In [1]: import numpy as np

In [2]: np.set_printoptions(suppress=True, linewidth=160)

In [3]: A = np.load("dump.npy")

In [4]: A
Out[4]: 
array([[ 0,  0, -4,  0,  0, -2],
       [ 0,  0, -4,  0,  0, -2],
       [ 0,  0,  2,  0,  0,  1],
       [ 0,  0, -4,  0,  0, -2]])

In [5]: np.linalg.matrix_rank(A, rtol=0.1)
Out[5]: np.int64(1)

In [6]: np.argsort(-np.linalg.norm(A, axis=0).round(6), kind="stable")[:3]
Out[6]: array([2, 5, 0])

In [7]: round(np.linalg.norm(A, 2) / np.linalg.norm(A), 2)
Out[7]: np.float64(1.0)

In [8]: left, s, Vt = np.linalg.svd(A)

In [9]: V = Vt[:(s > 1e-8).sum()]

In [10]: rng = np.random.default_rng(99001)

In [11]: vec = A[1] + -1 * A[3] + rng.integers(2) * np.eye(6)[1]

In [12]: vec
Out[12]: array([0., 0., 0., 0., 0., 0.])

In [13]: np.round(np.linalg.norm(vec - V.T @ V @ vec), 2)
Out[13]: np.float64(0.0)

In [14]: np.round(np.diag(V.T @ V), 2)
Out[14]: array([0. , 0. , 0.8, 0. , 0. , 0.2])

In [15]: B = A / np.linalg.norm(A, axis=1, keepdims=True)

In [16]: gram = B @ B.T

In [17]: gram[0].round(2)
Out[17]: array([ 1.,  1., -1.,  1.])

In [18]: (np.abs(gram) > 0.9).astype(int)
Out[18]: 
array([[1, 1, 1, 1],
       [1, 1, 1, 1],
       [1, 1, 1, 1],
       [1, 1, 1, 1]])

In [19]: gram.round(2)
Out[19]: 
array([[ 1.,  1., -1.,  1.],
       [ 1.,  1., -1.,  1.],
       [-1., -1.,  1., -1.],
       [ 1.,  1., -1.,  1.]])

In [20]: np.argwhere(np.triu(np.abs(gram) > 0.95, 1))
Out[20]: 
array([[0, 1],
       [0, 2],
       [0, 3],
       [1, 2],
       [1, 3],
       [2, 3]])

In [21]: np.round(np.linalg.norm(B, axis=1), 2)
Out[21]: array([1., 1., 1., 1.])

In [22]: r = np.linalg.matrix_rank(A)

In [23]: r
Out[23]: np.int64(1)

In [24]: N = np.linalg.svd(A)[2][r:].T

In [25]: np.round(A @ N, 2) + 0
Out[25]: 
array([[0., 0., 0., 0., 0.],
       [0., 0., 0., 0., 0.],
       [0., 0., 0., 0., 0.],
       [0., 0., 0., 0., 0.]])

In [26]: np.allclose(A @ N, 0)
Out[26]: True

In [27]: np.round(N @ N.T, 2) + 0
Out[27]: 
array([[ 1. ,  0. ,  0. ,  0. ,  0. ,  0. ],
       [ 0. ,  1. ,  0. ,  0. ,  0. ,  0. ],
       [ 0. ,  0. ,  0.2,  0. ,  0. , -0.4],
       [ 0. ,  0. ,  0. ,  1. ,  0. ,  0. ],
       [ 0. ,  0. ,  0. ,  0. ,  1. ,  0. ],
       [ 0. ,  0. , -0.4,  0. ,  0. ,  0.8]])

In [28]: [int(np.linalg.matrix_rank(A[:, :j + 1])) for j in range(6)]
Out[28]: [0, 0, 1, 1, 1, 1]
